In [1]: import numpy as np

In [2]: from numpy import linalg as LA

In [3]: np.set_printoptions(suppress=True, linewidth=140)

In [4]: A2 = np.array([[1, -2], [3, -2]])

In [5]: A = np.kron(np.eye(2, dtype=int), A2)

In [6]: A
Out[6]: 
array([[ 1, -2,  0,  0],
       [ 3, -2,  0,  0],
       [ 0,  0,  1, -2],
       [ 0,  0,  3, -2]])

In [7]: # 2 blocks once reordered

In [8]: A2 = A / LA.norm(A, axis=1, keepdims=True)

In [9]: C2 = A2 @ A2.T

In [10]: (C2 - 2 * np.eye(4)).round(6).argmax(axis=1)
Out[10]: array([1, 0, 3, 2])

In [11]: np.round(LA.norm(A2, axis=1), 2)
Out[11]: array([1., 1., 1., 1.])

In [12]: np.argwhere(np.triu(np.abs(C2) > 0.95, 1))
Out[12]: array([], shape=(0, 2), dtype=int64)

In [13]: round(float(np.degrees(np.arccos(np.clip(C2[2, 3], -1, 1)))), 2)
Out[13]: 29.74

In [14]: C2.round(2)
Out[14]: 
array([[1.  , 0.87, 0.  , 0.  ],
       [0.87, 1.  , 0.  , 0.  ],
       [0.  , 0.  , 1.  , 0.87],
       [0.  , 0.  , 0.87, 1.  ]])

In [15]: (np.abs(C2) > 0.9).astype(int)
Out[15]: 
array([[1, 0, 0, 0],
       [0, 1, 0, 0],
       [0, 0, 1, 0],
       [0, 0, 0, 1]])

In [16]: rng = np.random.default_rng(85)

In [17]: A2 = A + rng.integers(-2, 3, (4, 2)) @ rng.integers(-2, 3, (2, 4))

In [18]: A2
Out[18]: 
array([[ 3,  2,  0, -1],
       [-1,  2,  0,  2],
       [ 0,  0,  1, -2],
       [-2,  2,  3, -1]])

In [19]: LA.matrix_rank(A2 - A, tol=1e-8)
Out[19]: np.int64(2)

In [20]: np.round(LA.svd(A2 - A, compute_uv=False), 2) + 0
Out[20]: array([6.84, 4.39, 0.  , 0.  ])

In [21]: O = A2.astype(float).copy()

In [22]: for j in range(4):
    ...:     O[:, j] -= O[:, :j] @ (O[:, :j].T @ O[:, j])
    ...:     O[:, j] /= LA.norm(O[:, j])
    ...: 

In [23]: np.round(O.T @ O, 2) + 0
Out[23]: 
array([[1., 0., 0., 0.],
       [0., 1., 0., 0.],
       [0., 0., 1., 0.],
       [0., 0., 0., 1.]])

In [24]: O.round(2)
Out[24]: 
array([[ 0.8 ,  0.58,  0.14,  0.07],
       [-0.27,  0.58, -0.68, -0.37],
       [ 0.  ,  0.  ,  0.48, -0.88],
       [-0.53,  0.58,  0.54,  0.29]])

In [25]: A.reshape(2, -1)
Out[25]: 
array([[ 1, -2,  0,  0,  3, -2,  0,  0],
       [ 0,  0,  1, -2,  0,  0,  3, -2]])

In [26]: t3 = A.reshape(4, 2, -1)

In [27]: t3[:, 0]
Out[27]: 
array([[ 1, -2],
       [ 3, -2],
       [ 0,  0],
       [ 0,  0]])

In [28]: data = np.loadtxt("a.csv", delimiter=",")

In [29]: data.round(2)
Out[29]: 
array([[  9.85,   3.62,  -4.14,  12.15,  -7.55,  -5.34,   6.66,  12.48],
       [  4.67,   2.94,  -0.49,   6.21,  -0.95,  -0.84,   2.23,   6.52],
       [  6.41,   3.04,  -1.6 ,   8.25,  -3.02,  -2.51,   3.71,   8.65],
       [  1.9 ,   5.33,  -1.12,   2.05,  -0.44,   4.97,   0.21,   0.46],
       [ -4.12,   3.22,   4.35,  -4.39,   8.67,   8.59,  -5.11,  -5.13],
       [  7.4 ,   8.45,  -7.24,   7.51, -10.08,   3.11,   5.23,   4.34],
       [ 28.91,   6.26, -17.68,  33.96, -31.97, -21.78,  22.99,  34.36],
       [  9.06,   5.99,  -5.9 ,  10.36,  -9.25,  -1.62,   6.31,   9.02],
       [ -7.48,   7.01,   2.75,  -9.74,   8.31,  16.71,  -7.44, -13.38],
       [  4.1 ,   1.56,   1.13,   6.01,   1.22,  -1.93,   1.57,   7.19],
       [  4.12,  -2.95,   5.33,   7.64,   6.12,  -7.48,   1.01,  11.88],
       [ -4.04,   2.43,   5.04,  -4.01,   9.44,   7.55,  -5.14,  -4.22],
       [ -0.84,  -2.8 ,   8.07,   1.67,  11.57,  -2.18,  -3.13,   5.32],
       [  3.1 ,   0.43,   2.76,   5.23,   3.57,  -2.29,   0.59,   7.08],
       [ 10.44,   4.05,  -4.89,  12.71,  -8.68,  -5.43,   7.22,  12.81],
       [ -3.26,  11.67,  -4.06,  -6.36,  -1.58,  18.06,  -3.29, -12.74],
       [  8.3 ,  -6.26,   6.  ,  13.81,   5.04, -15.86,   4.09,  20.7 ],
       [  1.22,   0.84,   3.47,   2.84,   5.24,   0.15,  -0.93,   4.23],
       [-12.06,  -2.28,  14.11, -11.91,  23.67,  10.05, -12.48,  -9.7 ],
       [  5.64,  -1.03,   2.66,   8.77,   2.31,  -6.69,   2.53,  11.85],
       [-12.18,  -5.7 ,  17.37, -10.84,  27.55,   5.98, -13.02,  -6.32],
       [ -0.67,   0.53,   4.85,   0.69,   7.71,   1.73,  -2.55,   2.11],
       [ 16.  ,   1.17,  -5.42,  20.35, -11.8 , -14.69,  11.5 ,  22.94],
       [ 10.27,  -2.96,   1.77,  14.98,  -0.8 , -13.84,   6.16,  19.82],
       [ -8.94,   4.69,   5.77, -10.65,  12.5 ,  15.36,  -8.96, -12.85],
       [  6.44,   0.64,   0.63,   9.14,  -0.43,  -5.48,   3.42,  11.17],
       [ -3.49,   3.63,   3.6 ,  -3.78,   7.51,   8.44,  -4.53,  -4.73],
       [  5.82,   5.06,  -3.15,   6.83,  -4.57,   0.59,   3.47,   5.8 ],
       [-10.37,   0.51,  10.51, -10.88,  18.7 ,  11.71, -10.69, -10.38],
       [  7.25,   2.06,  -1.17,   9.6 ,  -2.89,  -4.58,   4.28,  10.75],
       [ 15.07,   1.93,  -5.59,  18.97, -11.58, -12.8 ,  10.82,  20.96],
       [ -1.34,   4.11,   1.9 ,  -1.38,   4.55,   6.81,  -2.66,  -2.46],
       [  8.06,  -1.88,   2.05,  11.97,   0.51, -10.24,   4.45,  15.86]])

In [30]: # rows and columns are dependent

In [31]: np.unique(data.round(6), axis=0).shape
Out[31]: (33, 8)

In [32]: LA.lstsq(data[:-1].T, data[-1])[2]
Out[32]: np.int32(3)

In [33]: w1 = np.array([[0, 2], [-2, -1], [2, 0], [1, 1], [1, 2], [0, 2], [1, 1], [2, 2]])

In [34]: coef = np.array([2, 3])

In [35]: act = np.maximum(data @ w1 + coef, 0)

In [36]: (act > 0).astype(int)
Out[36]: 
array([[1, 1],
       [1, 1],
       [1, 1],
       [0, 1],
       [0, 1],
       [0, 1],
       [1, 1],
       [1, 1],
       [0, 0],
       [1, 1],
       [1, 1],
       [0, 1],
       [1, 1],
       [1, 1],
       [1, 1],
       [0, 0],
       [1, 1],
       [1, 1],
       [1, 1],
       [1, 1],
       [1, 1],
       [1, 1],
       [1, 1],
       [1, 1],
       [0, 0],
       [1, 1],
       [0, 1],
       [1, 1],
       [0, 1],
       [1, 1],
       [1, 1],
       [0, 1],
       [1, 1]])

In [37]: np.round((act > 0).mean(axis=0), 2)
Out[37]: array([0.7 , 0.91])

In [38]: LA.matrix_rank(act)
Out[38]: np.int64(2)

In [39]: basis = np.array([[0, -3, 1], [0, 2, -3]])

In [40]: (act @ basis).round(6).argmax(axis=1)
Out[40]: array([1, 1, 1, 1, 1, 1, 1, 1, 0, 0, 0, 1, 0, 0, 1, 0, 0, 0, 2, 0, 0, 0, 0, 0, 0, 0, 1, 1, 1, 0, 0, 1, 0])

In [41]: w1 @ basis
Out[41]: 
array([[ 0,  4, -6],
       [ 0,  4,  1],
       [ 0, -6,  2],
       [ 0, -1, -2],
       [ 0,  1, -5],
       [ 0,  4, -6],
       [ 0, -1, -2],
       [ 0, -2, -4]])

In [42]: m1 = np.load("sample15.npy")

In [43]: m1.round(2) + 0
Out[43]: 
array([[ 1.  , -0.02, -0.02,  0.02, -0.05, -0.01, -0.03, -0.03,  0.  ,  0.03, -0.02, -0.04, -0.02,  0.  ],
       [-0.02,  0.9 , -0.1 ,  0.1 , -0.23, -0.06, -0.14, -0.14, -0.02,  0.14, -0.1 , -0.19, -0.1 , -0.02],
       [-0.02, -0.1 ,  0.9 ,  0.1 , -0.23, -0.06, -0.14, -0.14, -0.02,  0.14, -0.1 , -0.19, -0.1 , -0.02],
       [ 0.02,  0.1 ,  0.1 ,  0.9 ,  0.23,  0.06,  0.14,  0.14,  0.02, -0.14,  0.1 ,  0.19,  0.1 ,  0.02],
       [-0.05, -0.23, -0.23,  0.23,  0.5 , -0.14, -0.32, -0.32, -0.05,  0.32, -0.23, -0.41, -0.23, -0.05],
       [-0.01, -0.06, -0.06,  0.06, -0.14,  0.96, -0.09, -0.09, -0.01,  0.09, -0.06, -0.11, -0.06, -0.01],
       [-0.03, -0.14, -0.14,  0.14, -0.32, -0.09,  0.8 , -0.2 , -0.03,  0.2 , -0.14, -0.26, -0.14, -0.03],
       [-0.03, -0.14, -0.14,  0.14, -0.32, -0.09, -0.2 ,  0.8 , -0.03,  0.2 , -0.14, -0.26, -0.14, -0.03],
       [ 0.  , -0.02, -0.02,  0.02, -0.05, -0.01, -0.03, -0.03,  1.  ,  0.03, -0.02, -0.04, -0.02,  0.  ],
       [ 0.03,  0.14,  0.14, -0.14,  0.32,  0.09,  0.2 ,  0.2 ,  0.03,  0.8 ,  0.14,  0.26,  0.14,  0.03],
       [-0.02, -0.1 , -0.1 ,  0.1 , -0.23, -0.06, -0.14, -0.14, -0.02,  0.14,  0.9 , -0.19, -0.1 , -0.02],
       [-0.04, -0.19, -0.19,  0.19, -0.41, -0.11, -0.26, -0.26, -0.04,  0.26, -0.19,  0.67, -0.19, -0.04],
       [-0.02, -0.1 , -0.1 ,  0.1 , -0.23, -0.06, -0.14, -0.14, -0.02,  0.14, -0.1 , -0.19,  0.9 , -0.02],
       [ 0.  , -0.02, -0.02,  0.02, -0.05, -0.01, -0.03, -0.03,  0.  ,  0.03, -0.02, -0.04, -0.02,  1.  ]])

In [44]: # columns are unit length and at right angles

In [45]: np.round(LA.svd(m1, compute_uv=False), 2)
Out[45]: array([1., 1., 1., 1., 1., 1., 1., 1., 1., 1., 1., 1., 1., 1.])

In [46]: basis = np.array([[1.7, 0.0, -0.5, 0.7, 1.1, -0.8, -0.6, -0.1, -0.4],
    ...:     [0.8, 0.1, -0.6, 0.5, -0.2, 0.1, -0.4, -1.2, -0.1],
    ...:     [-0.2, 0.7, 0.6, -0.1, 1.7, 0.4, 1.3, 1.1, -0.5]])

In [47]: E = np.array([[2, 3, 2],
    ...:     [0, 3, 0],
    ...:     [1, 0, 1],
    ...:     [3, 1, 0],
    ...:     [0, 3, 0],
    ...:     [2, 1, 1],
    ...:     [1, 1, 0],
    ...:     [0, 1, 2],
    ...:     [3, 1, 2],
    ...:     [3, 2, 3],
    ...:     [3, 2, 1],
    ...:     [0, 2, 2],
    ...:     [0, 1, 2],
    ...:     [2, 2, 1],
    ...:     [1, 3, 1],
    ...:     [2, 1, 0],
    ...:     [2, 2, 1],
    ...:     [2, 1, 1],
    ...:     [2, 3, 0],
    ...:     [0, 3, 0],
    ...:     [1, 0, 2],
    ...:     [2, 2, 2]]) @ basis + 0.3 * rng.normal(size=(22, 9))

In [48]: E.round(2)
Out[48]: 
array([[ 5.12,  1.6 , -1.54,  2.62,  4.65,  0.06,  0.06, -2.01, -2.35],
       [ 2.07, -0.35, -1.74,  1.75, -1.03,  0.23, -1.15, -3.28, -0.44],
       [ 1.93,  0.51, -0.19,  0.37,  2.97, -0.35,  0.85,  0.77, -1.02],
       [ 5.72,  0.12, -2.1 ,  2.59,  2.67, -2.64, -2.01, -1.42, -0.63],
       [ 2.64,  0.2 , -1.81,  1.53,  0.16,  0.4 , -1.76, -3.37, -0.3 ],
       [ 4.09,  0.65, -1.61,  2.53,  3.91, -1.13, -0.24, -0.5 , -1.19],
       [ 2.42,  0.37, -1.4 ,  1.63,  1.73, -1.12, -1.26, -0.93, -0.7 ],
       [-0.4 ,  1.03,  0.68,  0.88,  3.2 ,  0.75,  2.19,  1.1 , -1.3 ],
       [ 5.72,  1.34, -1.16,  1.74,  6.76, -2.23,  0.36,  0.59, -2.99],
       [ 6.02,  2.58, -0.85,  3.1 ,  8.01, -0.03,  1.79,  0.68, -2.6 ],
       [ 6.21,  0.47, -2.2 ,  2.89,  4.49, -1.79, -1.39, -1.7 , -1.87],
       [ 1.19,  1.54,  0.15,  1.29,  3.45,  0.84,  1.82, -0.19, -1.22],
       [ 0.23,  1.51,  0.87,  0.32,  3.32,  0.8 ,  2.57,  1.41, -1.44],
       [ 4.52,  0.52, -1.18,  2.35,  3.49, -0.88, -0.89, -1.48, -1.63],
       [ 3.96,  1.13, -1.46,  2.16,  2.  , -0.69, -0.03, -2.69, -1.01],
       [ 4.56,  0.27, -1.63,  1.96,  2.43, -1.28, -1.6 , -1.26, -0.98],
       [ 4.96,  1.31, -1.86,  2.06,  3.93, -1.03, -0.97, -1.17, -1.14],
       [ 4.43,  0.81, -0.82,  1.46,  3.28, -0.97, -0.4 , -0.74, -1.73],
       [ 6.06,  0.33, -2.67,  2.98,  1.62, -0.99, -2.82, -4.5 , -1.99],
       [ 2.22,  0.52, -1.66,  1.62, -0.31,  0.63, -1.4 , -3.78, -0.57],
       [ 1.73,  1.2 ,  1.  ,  0.78,  4.62,  0.11,  1.98,  2.21, -1.46],
       [ 4.44,  1.95, -0.92,  2.26,  4.85,  0.02,  0.21, -0.36, -2.21]])

In [49]: x0 = np.array([-3, -3, -2, 1, 0, 3, -2, -2, -2])

In [50]: rhs = E @ x0

In [51]: np.round(LA.solve(E.T @ E, E.T @ rhs), 2) + 0
Out[51]: array([-3., -3., -2.,  1.,  0.,  3., -2., -2., -2.])

In [52]: rhs = rhs + 0.05 * rng.normal(size=22)

In [53]: rhs.round(2)
Out[53]: 
array([ -5.66,  10.49,  -8.87, -10.5 ,   8.62,  -7.98,  -1.6 ,  -4.04, -19.76, -20.88,  -8.2 ,  -5.5 ,  -9.33,  -5.14,  -4.68,  -5.33,
        -9.63,  -9.91,   4.71,  10.07, -15.11, -10.32])

In [54]: coef, *_ = LA.lstsq(E, rhs)

In [55]: np.round(LA.norm(rhs - E @ coef), 2)
Out[55]: np.float64(0.19)

In [56]: np.round(E.T @ (rhs - E @ coef), 2) + 0
Out[56]: array([0., 0., 0., 0., 0., 0., 0., 0., 0.])

In [57]: W0 = np.triu(rng.random((9, 9)) < 0.3, 1).astype(int)

In [58]: W0 = W0 + W0.T

In [59]: W0
Out[59]: 
array([[0, 0, 0, 1, 0, 1, 0, 0, 1],
       [0, 0, 0, 1, 0, 0, 1, 1, 1],
       [0, 0, 0, 1, 1, 0, 1, 0, 0],
       [1, 1, 1, 0, 1, 0, 0, 1, 0],
       [0, 0, 1, 1, 0, 0, 0, 0, 0],
       [1, 0, 0, 0, 0, 0, 0, 0, 0],
       [0, 1, 1, 0, 0, 0, 0, 0, 0],
       [0, 1, 0, 1, 0, 0, 0, 0, 0],
       [1, 1, 0, 0, 0, 0, 0, 0, 0]])

In [60]: cen = E - E.mean(axis=0)

In [61]: Uu, sv, VT = LA.svd(cen, full_matrices=False)

In [62]: np.round(sv ** 2 / (sv ** 2).sum(), 2) + 0
Out[62]: array([0.51, 0.4 , 0.06, 0.01, 0.01, 0.01, 0.  , 0.  , 0.  ])

In [63]: np.abs(Uu[:, 0]).argmax()
Out[63]: np.int64(18)

In [64]: (np.sign(Uu[:, 0]) == np.sign(Uu[0, 0])).astype(int)
Out[64]: array([1, 1, 0, 1, 1, 0, 1, 0, 0, 0, 1, 0, 0, 1, 1, 1, 1, 0, 1, 1, 0, 0])

In [65]: np.round(VT[0] * np.sign(VT[0, np.abs(VT[0]).argmax()]), 2)
Out[65]: array([-0.26,  0.16,  0.3 , -0.13,  0.47,  0.11,  0.48,  0.56, -0.1 ])

In [66]: np.searchsorted(np.cumsum(sv ** 2) / (sv ** 2).sum(), 0.9) + 1
Out[66]: np.int64(2)

In [67]: w, evecs = LA.eigh(W0)

In [68]: x0 = np.array([-3, -8, 5, 6, -4, -8, -3, 8, 2])

In [69]: np.abs(W0).sum(axis=1).max(), round(np.abs(w).max(), 2)
Out[69]: (np.int64(5), np.float64(3.09))

In [70]: (np.sign(evecs[:, -1].round(6)) == np.sign(evecs[0, -1].round(6))).astype(int)
Out[70]: array([1, 1, 1, 1, 1, 1, 1, 1, 1])

In [71]: np.round(evecs * np.abs(w) @ evecs.T, 2) + 0
Out[71]: 
array([[ 1.59,  0.53,  0.19, -0.07,  0.28,  0.02, -0.03,  0.28,  0.  ],
       [ 0.53,  1.82,  0.51,  0.23,  0.2 , -0.02, -0.07,  0.22, -0.04],
       [ 0.19,  0.51,  1.58,  0.25,  0.26, -0.02, -0.1 ,  0.28, -0.06],
       [-0.07,  0.23,  0.25,  2.03,  0.22,  0.3 ,  0.56,  0.15,  0.54],
       [ 0.28,  0.2 ,  0.26,  0.22,  1.22,  0.08,  0.39,  0.31, -0.18],
       [ 0.02, -0.02, -0.02,  0.3 ,  0.08,  0.74, -0.18, -0.13,  0.55],
       [-0.03, -0.07, -0.1 ,  0.56,  0.39, -0.18,  1.13,  0.29,  0.34],
       [ 0.28,  0.22,  0.28,  0.15,  0.31, -0.13,  0.29,  1.17,  0.44],
       [ 0.  , -0.04, -0.06,  0.54, -0.18,  0.55,  0.34,  0.44,  1.03]])

In [72]: np.round(LA.eigvalsh(W0[1:, 1:]), 2) + 0
Out[72]: array([-2.14, -1.37, -1.17,  0.  ,  0.  ,  0.57,  1.23,  2.88])

In [73]: round(LA.eigvalsh(W0).min(), 2)
Out[73]: np.float64(-2.49)

In [74]: np.all(LA.eigvalsh(W0) > 0)
Out[74]: np.False_

In [75]: feats = np.load("case4.npy")

In [76]: feats
Out[76]: 
array([[ 1.02,  3.  ,  5.  ,  5.  , -5.  ,  1.  , -4.  ,  2.  ,  1.  ,  5.  , -2.  , -1.  , -3.  ,  2.  ],
       [ 4.  , -0.98,  3.  , -1.  ,  5.  ,  2.  ,  3.  ,  2.  , -5.  ,  5.  , -3.  , -1.  ,  0.  , -4.  ],
       [ 3.  , -5.  , -3.98,  0.  ,  1.  , -1.  ,  2.  ,  5.  , -4.  ,  2.  , -2.  ,  4.  ,  4.  , -4.  ],
       [ 5.  ,  5.  , -3.  ,  2.02, -4.  , -5.  ,  4.  , -3.  , -1.  ,  4.  ,  5.  , -5.  ,  3.  ,  4.  ],
       [-4.  ,  2.  ,  3.  , -5.  ,  0.02, -1.  , -1.  , -3.  ,  2.  ,  3.  ,  5.  ,  4.  , -5.  ,  3.  ],
       [-4.  ,  1.  ,  4.  , -2.  , -4.  , -3.98, -3.  ,  1.  , -3.  , -3.  , -4.  , -3.  , -2.  ,  0.  ],
       [ 4.  , -5.  , -1.  ,  4.  , -5.  , -3.  ,  5.02, -1.  , -2.  , -4.  ,  4.  ,  0.  ,  4.  , -3.  ],
       [-1.  ,  3.  ,  4.  ,  4.  ,  0.  , -1.  ,  0.  ,  1.02,  5.  ,  5.  , -4.  ,  4.  ,  1.  , -2.  ],
       [ 5.  , -4.  ,  2.  , -3.  ,  5.  , -5.  , -4.  ,  1.  ,  3.02,  5.  ,  3.  ,  2.  , -2.  ,  4.  ],
       [-4.  , -2.  , -2.  , -4.  , -3.  ,  0.  ,  3.  , -1.  , -3.  , -3.98,  0.  ,  3.  ,  5.  , -5.  ],
       [-1.  , -4.  ,  1.  ,  0.  , -3.  ,  2.  , -3.  , -5.  ,  2.  ,  0.  , -0.98,  1.  ,  3.  , -4.  ],
       [ 2.  , -2.  , -1.  ,  2.  , -3.  ,  5.  ,  3.  , -5.  ,  2.  , -4.  ,  3.  ,  1.02,  0.  , -5.  ],
       [-1.  , -2.  ,  2.  , -3.  ,  3.  , -3.  , -3.  ,  5.  ,  4.  , -4.  , -2.  ,  1.  , -0.98, -3.  ],
       [ 1.  ,  3.  ,  5.  ,  5.  , -5.  ,  1.  , -4.  ,  2.  ,  1.  ,  5.  , -2.  , -1.  , -3.  ,  2.02]])

In [77]: Uu, sv, VT = LA.svd(feats)

In [78]: sv.round(2) + 0
Out[78]: array([23.66, 18.89, 17.12, 16.38, 13.36, 11.7 ,  9.86,  9.  ,  7.09,  6.9 ,  3.66,  1.99,  1.01,  0.  ])

In [79]: A2 = Uu[:, :13] @ np.diag(sv[:13]) @ VT[:13]

In [80]: round(float(LA.norm(feats - A2) / LA.norm(feats)), 2)
Out[80]: 0.0

In [81]: LA.matrix_rank(feats, rtol=0.05)
Out[81]: np.int64(12)

In [82]: np.round(np.abs(feats - A2).max(), 2)
Out[82]: np.float64(0.0)

In [83]: round(LA.norm(feats - A2, 2), 2), np.round(sv[13], 2)
Out[83]: (np.float64(0.0), np.float64(0.0))

In [84]: LA.matrix_rank(A2)
Out[84]: np.int64(13)
